>>> import numpy as np
>>> from numpy import linalg as LA
>>> np.set_printoptions(precision=1, suppress=True, linewidth=200)
>>> def tidy(a):
...     return np.round(a, 1) + 0
... 
>>> J = np.load("m.npy")
>>> print(tidy(J))
[[ 0.   0.1 -0.2]
 [ 0.  -0.1 -0.9]
 [ 1.1 -1.1 -1.5]
 [ 0.5 -0.6 -2.8]
 [-1.4  1.4 -0.2]
 [-0.9  1.1  1. ]
 [-0.7  0.6  1.4]
 [ 0.   0.1  1.4]
 [ 0.3 -0.4  0.3]
 [-0.3  0.2 -0.7]
 [-1.6  1.7  0.4]
 [-1.7  1.9 -0.3]
 [-0.9  0.9 -0.1]
 [ 1.  -1.  -0.3]
 [ 0.1 -0.1 -0.8]
 [ 0.9 -0.8 -1.3]
 [ 1.4 -1.4  0.7]]
>>> P = J @ LA.solve(J.T @ J, J.T)
>>> print(tidy(np.trace(P)))
3.0
>>> print(tidy(np.diag(P)))
[0.1 0.1 0.2 0.4 0.1 0.2 0.2 0.2 0.1 0.1 0.2 0.4 0.1 0.1 0.  0.3 0.2]
>>> feats = np.loadtxt("data.csv", delimiter=",")
>>> print(feats)
[[-3.  0.  0.  0.  0.  0.]
 [ 2.  2.  0.  0.  0.  0.]
 [-3.  3.  0.  0.  0.  0.]
 [ 0.  0. -3.  0.  0.  0.]
 [ 0.  0.  2.  2.  0.  0.]
 [ 0.  0. -3.  3.  0.  0.]
 [ 0.  0.  0.  0. -3.  0.]
 [ 0.  0.  0.  0.  2.  2.]
 [ 0.  0.  0.  0. -3.  3.]]
>>> M2 = np.c_[J[:, :1] @ np.array([[0]]), np.array([-2, 2, 2, 2, -1, -2, -3, -2, 0, -1, 2, 1, -2, -1, -1, 1, 3])]
>>> print(M2)
[[ 0. -2.]
 [ 0.  2.]
 [ 0.  2.]
 [ 0.  2.]
 [ 0. -1.]
 [ 0. -2.]
 [ 0. -3.]
 [ 0. -2.]
 [ 0.  0.]
 [ 0. -1.]
 [ 0.  2.]
 [ 0.  1.]
 [ 0. -2.]
 [ 0. -1.]
 [ 0. -1.]
 [ 0.  1.]
 [ 0.  3.]]
>>> print(tidy(LA.lstsq(J, M2[:, 0])[0]))
[0. 0. 0.]
>>> print(LA.matrix_rank(M2))
1
>>> print(tidy(LA.norm(LA.qr(J)[0].T @ M2, axis=0) ** 2 / ((M2 ** 2).sum(axis=0) + 1e-12)))
[0.  0.3]
>>> print(tidy(LA.norm(M2 - J @ LA.lstsq(J, M2)[0], axis=0)))
[0.  6.4]
>>> print(LA.matrix_rank(np.c_[J, M2]))
4
>>> T = np.stack([M2, -3 * M2, M2[::-1]])
>>> print(np.einsum("bij,cij->bc", T, T))
[[  56. -168.  -24.]
 [-168.  504.   72.]
 [ -24.   72.   56.]]
>>> print(LA.matrix_rank(T.reshape(3, -1)))
2
>>> x0 = np.array([-3, -4, 1, -1, 3, -3])
>>> print(feats @ np.ones(6))
[-3.  4.  0. -3.  4.  0. -3.  4.  0.]
>>> print((feats @ x0).argmax())
0
>>> print((feats * x0).sum(axis=1))
[  9. -14.  -3.  -3.   0.  -6.  -9.   0. -18.]
>>> print(feats * x0)
[[  9.  -0.   0.  -0.   0.  -0.]
 [ -6.  -8.   0.  -0.   0.  -0.]
 [  9. -12.   0.  -0.   0.  -0.]
 [ -0.  -0.  -3.  -0.   0.  -0.]
 [ -0.  -0.   2.  -2.   0.  -0.]
 [ -0.  -0.  -3.  -3.   0.  -0.]
 [ -0.  -0.   0.  -0.  -9.  -0.]
 [ -0.  -0.   0.  -0.   6.  -6.]
 [ -0.  -0.   0.  -0.  -9.  -9.]]
>>> M2 = feats[0, 0] * feats[1:] - np.outer(feats[1:, 0], feats[0])
>>> print(M2)
[[ 0. -6. -0. -0. -0. -0.]
 [ 0. -9.  0.  0.  0.  0.]
 [ 0. -0.  9. -0. -0. -0.]
 [ 0. -0. -6. -6. -0. -0.]
 [ 0. -0.  9. -9. -0. -0.]
 [ 0. -0. -0. -0.  9. -0.]
 [ 0. -0. -0. -0. -6. -6.]
 [ 0. -0. -0. -0.  9. -9.]]
>>> print(tidy(feats[:, 0] / feats[0, 0]))
[ 1.  -0.7  1.   0.   0.   0.   0.   0.   0. ]
>>> print(LA.matrix_rank(M2), LA.matrix_rank(feats))
5 6
>>> print(np.flatnonzero(~M2.round(6).any(axis=1)))
[]
>>> x0 = np.array([-2, -1, 2, -3, 2, 3])
>>> rhs = feats @ x0
>>> print(tidy(LA.solve(feats.T @ feats, feats.T @ rhs)))
[-2. -1.  2. -3.  2.  3.]
>>> print(rhs)
[  6.  -6.   3.  -6.  -2. -15.  -6.  10.   3.]
>>> print(tidy(LA.pinv(feats) @ feats))
[[1. 0. 0. 0. 0. 0.]
 [0. 1. 0. 0. 0. 0.]
 [0. 0. 1. 0. 0. 0.]
 [0. 0. 0. 1. 0. 0.]
 [0. 0. 0. 0. 1. 0.]
 [0. 0. 0. 0. 0. 1.]]
>>> rng = np.random.default_rng(9086)
>>> rhs = rhs + 0.1 * rng.normal(size=9)
>>> print(tidy(rhs))
[  6.1  -5.9   2.9  -6.   -2.  -15.   -6.   10.    3. ]
>>> b, *_ = LA.lstsq(feats, rhs)
>>> print(tidy(feats.T @ (rhs - feats @ b)))
[0. 0. 0. 0. 0. 0.]
>>> print(tidy(b))
[-2. -1.  2. -3.  2.  3.]
>>> A = np.loadtxt("block3.csv", delimiter=",")
>>> print(tidy(A))
[[ 0.4 -0.4 -0.3]
 [-0.4  0.7 -0.2]
 [-0.3 -0.2  0.9]]
>>> U, sv, VT = LA.svd(A)
>>> evecs = VT[:(sv > 1e-8).sum()]
>>> x0 = A[0] + 3 * A[1] + rng.integers(2) * np.eye(3)[2]
>>> print(tidy(x0))
[-0.8  1.8 -0.9]
>>> print(np.allclose(evecs.T @ evecs @ x0, x0))
True
>>> print(np.argsort(-LA.norm(A, axis=0).round(6), kind="stable")[:3])
[2 1 0]
>>> print([round(float(x), 1) for x in LA.svd(A, compute_uv=False)[:3]])
[1.0, 1.0, 0.0]
>>> M2 = np.array([[7, 5, 5], [7, 4, 0], [3, 7, 5]])
>>> print(tidy(np.einsum("ik,kj->ji", A, M2)))
[[-0.7  1.7 -0.9]
 [-1.5 -0.5  3.7]
 [ 0.7 -3.   2.8]]
>>> print(tidy(np.einsum("ij->j", A)))
[-0.3  0.1  0.4]
>>> print(LA.matrix_rank(np.vstack([A, M2.T])))
3
>>> print(tidy(np.einsum("ij,ij->i", A, A)))
[0.4 0.7 0.9]
>>> P = np.triu(np.array([[2, -3, 3], [-2, -2, 3], [-2, -2, 1]]), 1) + np.eye(3)
>>> M2 = P @ A @ LA.inv(P)
>>> print(tidy(np.trace(M2)), np.trace(A))
2.0 2.0
>>> print(tidy(np.poly(M2)))
[ 1. -2.  1.  0.]
>>> print(tidy(LA.det(M2)))
0.0
>>> print(LA.matrix_rank(M2))
2
>>> M2 = A / np.sqrt((A ** 2).mean(axis=1, keepdims=True))
>>> print(tidy(LA.norm(M2, axis=1)))
[1.7 1.7 1.7]
>>> E = np.load("arr.npy")
>>> print(E)
[[ 2.  2.  0.]
 [ 2.  0.  2.]
 [ 0.  2. -2.]]
>>> print(np.abs(np.diag(LA.qr(E)[1])) > 1e-9)
[ True  True False]
>>> try:
...     LA.inv(E)
... except LA.LinAlgError as e:
...     print(repr(e))
... 
LinAlgError('Singular matrix')
>>> M = np.diag(np.array([6, 6, -6, -7]))
>>> print(M)
[[ 6  0  0  0]
 [ 0  6  0  0]
 [ 0  0 -6  0]
 [ 0  0  0 -7]]
>>> print(tidy(LA.norm(M, axis=0)))
[6. 6. 6. 7.]
>>> print(tidy(LA.svd(M, compute_uv=False)))
[7. 6. 6. 6.]
>>> print(tidy(LA.pinv(M)))
[[ 0.2  0.   0.   0. ]
 [ 0.   0.2  0.   0. ]
 [ 0.   0.  -0.2  0. ]
 [ 0.   0.   0.  -0.1]]
>>> labels = rng.permutation(4)
>>> print(labels)
[0 2 1 3]
>>> M2 = M[labels][:, labels]
>>> print(M2)
[[ 6  0  0  0]
 [ 0 -6  0  0]
 [ 0  0  6  0]
 [ 0  0  0 -7]]
>>> print(np.diag(M2))
[ 6 -6  6 -7]
>>> vals, evecs = LA.eigh(M)
>>> print(vals.sum(), np.trace(M))
-1.0 -1
>>> print(np.unique(vals.round(6) + 0, return_counts=True)[1])
[1 1 2]
>>> print(tidy(LA.eigvalsh(M + 4 * np.eye(4))))
[-3. -2. 10. 10.]
>>> print((vals > 1e-8).sum(), (vals < -1e-8).sum())
2 2
>>> print(tidy(LA.svd(M, compute_uv=False)))
[7. 6. 6. 6.]
>>> print(evecs @ np.diag(vals) @ evecs.T)
[[ 6.  0.  0.  0.]
 [ 0.  6.  0.  0.]
 [ 0.  0. -6.  0.]
 [ 0.  0.  0. -7.]]
>>> print(vals)
[-7. -6.  6.  6.]
>>> print(M @ M)
[[36  0  0  0]
 [ 0 36  0  0]
 [ 0  0 36  0]
 [ 0  0  0 49]]
>>> print(LA.matrix_rank(M - M[0, 0] * np.eye(4)))
2
>>> arr = np.load("case5.npy")
>>> print(arr)
[[ 6. -2. -2. -4.]
 [-2.  3.  1.  2.]
 [-2.  1.  3.  2.]
 [-4.  2.  2.  6.]]
>>> # symmetric, so the eigenvalues are real
>>> W1 = np.array([[2, 0], [3, 2], [2, 2], [2, 3]])
>>> b = np.array([1, 0])
>>> act = np.maximum(arr @ W1 + b, 0)
>>> print(tidy((act > 0).mean(axis=0)))
[0.8 0.8]
>>> print((act > 0).astype(int))
[[0 0]
 [1 1]
 [1 1]
 [1 1]]
>>> print(act)
[[ 0.  0.]
 [12. 14.]
 [10. 14.]
 [15. 26.]]
>>> Z = np.array([[0, 6], [2, 3]])
>>> print(act @ Z)
[[  0.   0.]
 [ 28. 114.]
 [ 28. 102.]
 [ 52. 168.]]
>>> print((act @ Z).round(6).argmax(axis=1))
[0 1 1 1]
>>> print(W1 @ Z)
[[ 0 12]
 [ 4 24]
 [ 4 18]
 [ 6 21]]
>>> vals, evecs = LA.eigh(arr)
>>> x0 = np.array([-3, 1, -2, -3])
>>> print(tidy(evecs * np.abs(vals) @ evecs.T))
[[ 6. -2. -2. -4.]
 [-2.  3.  1.  2.]
 [-2.  1.  3.  2.]
 [-4.  2.  2.  6.]]
>>> print(np.abs(arr).sum(axis=1).max(), np.abs(vals).max())
14.0 12.0
>>> print(tidy(evecs * np.maximum(vals, 0) @ evecs.T))
[[ 6. -2. -2. -4.]
 [-2.  3.  1.  2.]
 [-2.  1.  3.  2.]
 [-4.  2.  2.  6.]]
>>> print(tidy(evecs * np.sqrt(vals) @ evecs.T))
[[ 2.2 -0.4 -0.4 -0.8]
 [-0.4  1.6  0.2  0.4]
 [-0.4  0.2  1.6  0.4]
 [-0.8  0.4  0.4  2.2]]
>>> print(tidy(LA.eigvalsh(arr[1:, 1:])))
[2. 2. 8.]
>>> F = np.load("run12.npy")
>>> print(F)
[[3 3 1]
 [3 3 1]]
>>> # column 1 repeats column 0
>>> print(LA.cond(F) > 100)
True
>>> x0 = np.ones(4)
>>> for _ in range(4):
...     x0 = arr @ x0
...     x0 /= LA.norm(x0)
...     print(round(x0 @ arr @ x0, 1))
... 
10.0
11.9
12.0
12.0
>>> print(tidy(LA.eigvalsh(arr)[-1]))
12.0
>>> print(tidy(x0))
[-0.6  0.3  0.3  0.6]
>>> mat = np.array([[0.0, 0.0, 0.0, -3.0],
...     [0.0, 0.0, 3.0, -1.0],
...     [0.0, 3.0, 0.0, 0.0],
...     [-3.0, -1.0, 0.0, 0.0]])
>>> # symmetric, so the eigenvalues are real
>>> x0 = np.array([-2, 1, -2, -1])
>>> rhs = mat @ x0
>>> print(rhs)
[ 3. -5.  3.  5.]
>>> print(tidy(LA.solve(mat.T, mat[3])))
[0. 0. 0. 1.]
>>> print(tidy(LA.solve(mat, rhs + mat[:, 0])))
[-1.  1. -2. -1.]
>>> print(np.einsum("ii->", mat))
0.0
>>> print(tidy(LA.det(mat.T)))
81.0
>>> vals, evecs = LA.eig(mat)
>>> print(tidy(np.sort(LA.eigvals(mat.T))))
[-3.5 -2.5  2.5  3.5]
>>> print(tidy(vals))
[-3.5 -2.5  3.5  2.5]
>>> print(tidy(np.sort(LA.eigvals(mat @ mat))))
[ 6.5  6.5 12.5 12.5]
